$ python -q
>>> import numpy as np
>>> np.set_printoptions(precision=3, suppress=True, linewidth=100, legacy="1.25")
>>> data = np.loadtxt("run14.csv", delimiter=",")
>>> data
array([[ 3.,  0.,  0.,  0.,  0.,  0.],
       [ 0., -1., -3.,  0.,  1.,  0.],
       [ 0., -1., -3.,  0., -1.,  0.],
       [ 0.,  0.,  0., -3.,  0.,  0.],
       [ 0., -1., -1.,  0., -2.,  0.],
       [ 0.,  0.,  0.,  0.,  0., -3.]])
>>> def softmax(z):
...     e = np.exp(z - z.max(axis=-1, keepdims=True))
...     return e / e.sum(axis=-1, keepdims=True)
... 
>>> softmax(data[3] + -2)
array([0.198, 0.198, 0.198, 0.01 , 0.198, 0.198])
>>> softmax(data[3])
array([0.198, 0.198, 0.198, 0.01 , 0.198, 0.198])
>>> softmax(data).sum(axis=1)
array([1., 1., 1., 1., 1., 1.])
>>> att = data @ data.T / np.sqrt(6)
>>> softmax(att).round(6).argmax(axis=1)
array([0, 1, 2, 3, 2, 5])
>>> softmax(att)
array([[0.887, 0.023, 0.023, 0.023, 0.023, 0.023],
       [0.007, 0.666, 0.294, 0.007, 0.017, 0.007],
       [0.007, 0.275, 0.623, 0.007, 0.081, 0.007],
       [0.023, 0.023, 0.023, 0.887, 0.023, 0.023],
       [0.035, 0.08 , 0.407, 0.035, 0.407, 0.035],
       [0.023, 0.023, 0.023, 0.023, 0.023, 0.887]])
>>> softmax(att)[3] @ data
array([ 0.068, -0.068, -0.158, -2.662, -0.045, -0.068])
>>> A2 = data / np.sqrt((data ** 2).mean(axis=1, keepdims=True))
>>> np.linalg.matrix_rank(A2) == np.linalg.matrix_rank(data)
True
>>> np.allclose(data @ data.T, data.T @ data)
False
>>> round(float(np.linalg.det(data)), 3)
-108.0
>>> round(np.abs(np.linalg.eigvals(data)).max(), 3)
4.383
>>> np.allclose(data, data.T)
False
>>> rng = np.random.default_rng(6661)
>>> idx = rng.permutation(6)
>>> idx
array([0, 2, 1, 3, 4, 5])
>>> A2 = data[idx][:, idx]
>>> np.allclose(A2, data)
False
>>> A2
array([[ 3.,  0.,  0.,  0.,  0.,  0.],
       [ 0., -3., -1.,  0., -1.,  0.],
       [ 0., -3., -1.,  0.,  1.,  0.],
       [ 0.,  0.,  0., -3.,  0.,  0.],
       [ 0., -1., -1.,  0., -2.,  0.],
       [ 0.,  0.,  0.,  0.,  0., -3.]])
>>> np.diag(A2)
array([ 3., -3., -1., -3., -2., -3.])
>>> np.sort(np.abs(np.linalg.eigvals(A2)))
array([0.955, 0.955, 3.   , 3.   , 3.   , 4.383])
>>> blk = np.stack([data, -1 * data, data[::-1]])
>>> blk.shape
(3, 6, 6)
>>> (blk @ data.T).shape
(3, 6, 6)
>>> r0 = np.array([3, 0, 0])
>>> feats = np.outer(rng.normal(size=21), r0) + 0.02 * rng.normal(size=(21, 3))
>>> feats.round(3) + 0
array([[ 0.865, -0.02 ,  0.028],
       [-5.522,  0.011,  0.002],
       [ 8.039,  0.017,  0.007],
       [-0.292, -0.021,  0.035],
       [-3.882, -0.003, -0.02 ],
       [-3.429,  0.014, -0.013],
       [ 5.267, -0.01 , -0.019],
       [ 0.137, -0.004,  0.036],
       [-2.547, -0.001,  0.028],
       [-0.919, -0.013,  0.003],
       [-0.627,  0.003, -0.009],
       [-0.599, -0.017, -0.013],
       [ 2.891,  0.041, -0.008],
       [ 1.2  ,  0.025,  0.027],
       [ 1.695, -0.022,  0.043],
       [-1.79 , -0.013, -0.008],
       [-1.929,  0.   ,  0.003],
       [ 1.508, -0.03 , -0.021],
       [ 4.024, -0.002, -0.002],
       [-0.645,  0.004,  0.005],
       [ 1.282, -0.002,  0.005]])
>>> r0 = np.array([1, 1, 0])
>>> np.convolve(feats[7], r0)
array([0.137, 0.133, 0.032, 0.036, 0.   ])
>>> J = np.load("case0.npy")
>>> J
array([[ 4., -3., -2.,  0.,  0.,  0.,  0.,  0.,  0.],
       [-3., -3.,  0.,  2.,  0.,  0.,  0.,  0.,  0.],
       [ 3.,  1.,  1.,  0.,  0.,  0.,  0.,  0.,  0.],
       [-5.,  3.,  3., -2.,  0.,  0.,  0.,  0.,  0.],
       [ 0.,  0.,  0.,  0., -1.,  0., -1.,  0.,  2.],
       [ 0.,  0.,  0.,  0.,  1., -2.,  1.,  0., -2.],
       [ 0.,  0.,  0.,  0.,  2., -1.,  0.,  0.,  2.],
       [ 0.,  0.,  0.,  0.,  2.,  0., -2., -2.,  0.],
       [ 0.,  0.,  0.,  0.,  0., -1., -2., -1.,  2.]])
>>> np.unique(J.round(6), axis=0).shape
(9, 9)
>>> np.abs(np.diag(np.linalg.qr(J)[1])) > 1e-9
array([ True,  True,  True,  True,  True,  True,  True,  True, False])
>>> np.linalg.lstsq(J[:-1].T, J[-1])[2]
8
>>> m1 = np.load("block18.npy")
>>> m1
array([[3, 1, 1],
       [0, 0, 0],
       [0, 0, 3]])
>>> np.sort(np.linalg.eigvals(m1))
array([0., 3., 3.])
>>> [int(np.linalg.matrix_rank(np.linalg.matrix_power(m1, p))) for p in range(1, 4)]
[2, 2, 2]
>>> try:
...     np.linalg.inv(m1)
... except np.linalg.LinAlgError as e:
...     print(e)
... 
Singular matrix
>>> np.prod(np.diag(m1)), round(float(np.linalg.det(m1)), 3)
(0, 0.0)
>>> idx = rng.permutation(3)
>>> idx
array([2, 1, 0])
>>> A2 = m1[idx][:, idx]
>>> np.trace(A2)
6
>>> np.diag(A2)
array([3, 0, 3])
